% python3 -q
>>> import numpy as np
>>> np.set_printoptions(suppress=True, linewidth=160)
>>> A = np.load("m.npy")
>>> A
array([[-1,  1,  2,  0,  0, -2],
       [ 1,  0,  0,  2,  1, -2],
       [ 1,  2, -1, -1,  1,  2],
       [ 1, -2,  0,  2, -1, -1],
       [ 1,  2, -1, -1,  1,  2]])
>>> U, sigma, Vt = np.linalg.svd(A)
>>> evecs = Vt[:(sigma > 1e-8).sum()]
>>> rng = np.random.default_rng(83979)
>>> x = A[1] + 2 * A[2] + rng.integers(2) * np.eye(6)[1]
>>> x
array([ 3.,  5., -2.,  0.,  3.,  2.])
>>> np.allclose(evecs.T @ evecs @ x, x)
False
>>> round(np.linalg.norm(x - evecs.T @ evecs @ x), 2)
np.float64(0.45)
>>> np.round(np.diag(evecs.T @ evecs), 2)
array([0.69, 0.79, 0.62, 0.52, 0.67, 0.7 ])
>>> np.linalg.matrix_rank(np.vstack([A, x]))
np.int64(5)
>>> U, sigma, Vt = np.linalg.svd(A)
>>> sigma.round(2) + 0
array([5.9 , 3.37, 2.86, 0.82, 0.  ])
>>> np.argmax(sigma[:-1] / (sigma[1:] + 1e-6)) + 1
np.int64(4)
>>> Y = U[:, :4] @ np.diag(sigma[:4]) @ Vt[:4]
>>> round(float(np.linalg.norm(A - Y, 2)), 2), round(float(sigma[4]), 2)
(0.0, 0.0)
>>> round(np.abs(A - Y).max(), 2)
np.float64(0.0)
>>> np.round(np.linalg.norm(A - Y) / np.linalg.norm(A), 2)
np.float64(0.0)
>>> rank = np.linalg.matrix_rank(A)
>>> rank
np.int64(4)
>>> ns = np.linalg.svd(A)[2][rank:].T
>>> [int(np.linalg.matrix_rank(np.delete(A, i, axis=0))) for i in range(5)]
[3, 3, 4, 3, 4]
>>> np.linalg.matrix_rank(A.T @ A), np.linalg.matrix_rank(A @ A.T)
(np.int64(4), np.int64(4))
>>> np.round(A @ ns, 2) + 0
array([[0., 0.],
       [0., 0.],
       [0., 0.],
       [0., 0.],
       [0., 0.]])
>>> [int(np.linalg.matrix_rank(A[:i])) for i in range(1, len(A) + 1)]
[1, 2, 3, 4, 4]
>>> np.allclose(A[:-1].T @ np.linalg.lstsq(A[:-1].T, A[-1])[0], A[-1])
True
>>> round(np.trace(np.linalg.pinv(A) @ A), 2)
np.float64(4.0)
>>> W0 = np.load("mat.npy")
>>> W0.round(2)
array([[ 1.75,  0.5 ,  0.83],
       [-0.95,  1.17,  1.31],
       [ 0.16,  1.54, -1.27]])
>>> T = np.stack([W0, 4 * W0, W0[::-1]])
>>> np.round(np.linalg.norm(T, axis=(1, 2)), 2)
array([ 3.46, 13.86,  3.46])
>>> np.einsum("bij,cij->bc", T, T)
array([[ 12.,  48.,   4.],
       [ 48., 192.,  16.],
       [  4.,  16.,  12.]])
>>> np.linalg.matrix_rank(T)
array([3, 3, 3])
>>> K = np.load("out8.npy")
>>> K
array([[-2, -2,  0],
       [-2, -2, -2],
       [ 0, -2, -2]])
>>> # equal to its transpose
>>> q = K.astype(float).copy()
>>> for j in range(3):
...     q[:, j] -= q[:, :j] @ (q[:, :j].T @ q[:, j])
...     q[:, j] /= np.linalg.norm(q[:, j])
... 
>>> np.round(q.T @ K, 2) + 0
array([[2.83, 2.83, 1.41],
       [0.  , 2.  , 2.  ],
       [0.  , 0.  , 1.41]])
>>> round(np.abs(np.linalg.eigvals(K)).max(), 2)
np.float64(4.83)
>>> np.allclose(K @ K.T, K.T @ K)
True
>>> assert K == K.T
Traceback (most recent call last):
  File "<python-input-43>", line 1, in <module>
    assert K == K.T
           ^^^^^^^^
ValueError: The truth value of an array with more than one element is ambiguous. Use a.any() or a.all()
>>> np.linalg.matrix_power(K, 2)
array([[ 8,  8,  4],
       [ 8, 12,  8],
       [ 4,  8,  8]])
>>> evals, evecs = np.linalg.eig(K)
>>> np.round(K @ evecs[:, 0] - evals[0] * evecs[:, 0], 2) + 0
array([0., 0., 0.])
>>> np.round(np.sort(np.linalg.eigvals(K @ K)), 2)
array([ 0.69,  4.  , 23.31])
>>> mat = np.array([[1.0, 2.0, 0.0, 0.0, 0.0, 0.0],
...     [2.0, 2.0, 2.0, 0.0, 0.0, 0.0],
...     [0.0, 2.0, 1.0, 2.0, 0.0, 0.0],
...     [0.0, 0.0, 2.0, 2.0, 2.0, 0.0],
...     [0.0, 0.0, 0.0, 2.0, 1.0, 2.0],
...     [0.0, 0.0, 0.0, 0.0, 2.0, 1.0]])
>>> # symmetric, so the eigenvalues are real
>>> mat @ mat
array([[ 5.,  6.,  4.,  0.,  0.,  0.],
       [ 6., 12.,  6.,  4.,  0.,  0.],
       [ 4.,  6.,  9.,  6.,  4.,  0.],
       [ 0.,  4.,  6., 12.,  6.,  4.],
       [ 0.,  0.,  4.,  6.,  9.,  4.],
       [ 0.,  0.,  0.,  4.,  4.,  5.]])
>>> mat.inv()
Traceback (most recent call last):
  File "<python-input-51>", line 1, in <module>
    mat.inv()
    ^^^^^^^
AttributeError: 'numpy.ndarray' object has no attribute 'inv'
>>> np.round(np.linalg.matrix_power(mat, 4), 2)
array([[ 77., 126.,  92.,  48.,  16.,   0.],
       [126., 232., 174., 132.,  48.,  16.],
       [ 92., 174., 185., 174., 108.,  40.],
       [ 48., 132., 174., 248., 166.,  92.],
       [ 16.,  48., 108., 166., 149.,  80.],
       [  0.,  16.,  40.,  92.,  80.,  57.]])
>>> np.round(np.sort(np.abs(np.linalg.eigvals(mat))), 2)
array([0.32, 1.22, 2.12, 2.2 , 3.89, 5.1 ])
>>> np.trace(mat)
np.float64(8.0)
>>> assert mat == mat.T
Traceback (most recent call last):
  File "<python-input-55>", line 1, in <module>
    assert mat == mat.T
           ^^^^^^^^^^^^
ValueError: The truth value of an array with more than one element is ambiguous. Use a.any() or a.all()
>>> Y = mat + rng.integers(-2, 3, (6, 5)) @ rng.integers(-2, 3, (5, 6))
>>> Y
array([[-5., -2., -7., -6.,  2., -1.],
       [ 5.,  4.,  6.,  0.,  1.,  0.],
       [-2., -2.,  1., -1.,  1.,  0.],
       [-3., -2., -1.,  0.,  3.,  0.],
       [ 2., -2., -3.,  0., -5.,  3.],
       [-2., -4., -7., -5., -3., -3.]])
>>> np.round(np.linalg.svd(Y - mat, compute_uv=False), 2) + 0
array([17.57,  9.06,  4.01,  3.23,  2.14,  0.  ])
>>> np.linalg.matrix_rank(K)
np.int64(3)
>>> K[:, 3]
Traceback (most recent call last):
  File "<python-input-60>", line 1, in <module>
    K[:, 3]
    ~^^^^^^
IndexError: index 3 is out of bounds for axis 1 with size 3
>>> K[3]
Traceback (most recent call last):
  File "<python-input-61>", line 1, in <module>
    K[3]
    ~^^^
IndexError: index 3 is out of bounds for axis 0 with size 3
>>> np.abs(K).max()
np.int64(2)
>>> K.shape
(3, 3)
>>> K.sum(axis=0)
array([-4, -6, -4])
>>> K - K[0]
array([[ 0,  0,  0],
       [ 0,  0, -2],
       [ 2,  0, -2]])
>>> K.sum(axis=1)
array([-4, -6, -4])
>>> np.unravel_index(np.abs(K).argmax(), K.shape)
(np.int64(0), np.int64(0))
>>> np.round(np.linalg.svd(K, compute_uv=False), 2)
array([4.83, 2.  , 0.83])
>>> np.zeros(3, 3)
Traceback (most recent call last):
  File "<python-input-69>", line 1, in <module>
    np.zeros(3, 3)
    ~~~~~~~~^^^^^^
TypeError: Cannot interpret '3' as a data type
>>> x = np.array([1, 6, 2, 8, -1, 9])
>>> mat * x
array([[ 1., 12.,  0.,  0., -0.,  0.],
       [ 2., 12.,  4.,  0., -0.,  0.],
       [ 0., 12.,  2., 16., -0.,  0.],
       [ 0.,  0.,  4., 16., -2.,  0.],
       [ 0.,  0.,  0., 16., -1., 18.],
       [ 0.,  0.,  0.,  0., -2.,  9.]])
>>> (mat @ x).argmax()
np.int64(4)
>>> np.linalg.norm(mat @ x) <= np.linalg.norm(mat, 2) * np.linalg.norm(x) + 1e-9
np.True_
>>> lab = rng.permutation(6)
>>> lab
array([2, 0, 5, 3, 1, 4])
>>> Y = mat[lab][:, lab]
>>> np.round(np.sort(np.abs(np.linalg.eigvals(Y))), 2)
array([0.32, 1.22, 2.12, 2.2 , 3.89, 5.1 ])
>>> round(float(np.linalg.det(Y)), 2), np.round(np.linalg.det(mat[lab]), 2)
(36.0, np.float64(36.0))
>>> data = np.loadtxt("x.csv", delimiter=",")
>>> data
array([[ 3.02, -1.9 , -3.96, -1.01,  3.96],
       [ 3.05, -2.06, -3.81, -1.01,  4.03],
       [ 2.95, -2.  , -4.02, -1.03,  3.94],
       [ 2.94, -1.96, -4.  , -1.03,  4.07],
       [ 3.14, -1.92, -3.99, -1.  ,  3.94],
       [-3.01,  5.01, -4.94,  1.04,  0.05],
       [-3.02,  5.06, -4.97,  0.97, -0.03],
       [-2.92,  4.99, -4.96,  1.05,  0.04],
       [-3.1 ,  5.02, -5.03,  0.97,  0.01],
       [-3.  ,  5.  , -5.  ,  0.93,  0.02],
       [-2.12,  4.97, -2.95,  0.96, -2.97],
       [-2.08,  4.92, -2.94,  0.96, -3.04],
       [-2.04,  5.04, -2.99,  1.01, -3.  ],
       [-2.09,  4.99, -3.02,  1.01, -3.02],
       [-2.02,  4.98, -2.91,  0.99, -3.  ]])
>>> hat = data @ np.linalg.solve(data.T @ data, data.T)
>>> round(np.trace(hat), 2)
np.float64(5.0)
>>> np.round(np.diag(hat), 2)
array([0.27, 0.22, 0.6 , 0.23, 0.31, 0.34, 0.3 , 0.53, 0.34, 0.41, 0.26, 0.29, 0.27, 0.34, 0.28])
>>> np.round(np.linalg.eigvalsh(hat), 2) + 0
array([0., 0., 0., 0., 0., 0., 0., 0., 0., 0., 1., 1., 1., 1., 1.])
>>> U, sigma, Vt = np.linalg.svd(data)
>>> np.argmax(sigma[:-1] / (sigma[1:] + 1e-6)) + 1
np.int64(3)
>>> sigma.round(2)
array([22.76, 15.36,  3.66,  0.2 ,  0.09])
>>> Y = U[:, :3] @ np.diag(sigma[:3]) @ Vt[:3]
>>> np.linalg.matrix_rank(data, rtol=0.05)
np.int64(3)
>>> np.linalg.matrix_rank(Y)
np.int64(3)
>>> np.round(np.abs(data - Y).max(), 2)
np.float64(0.07)
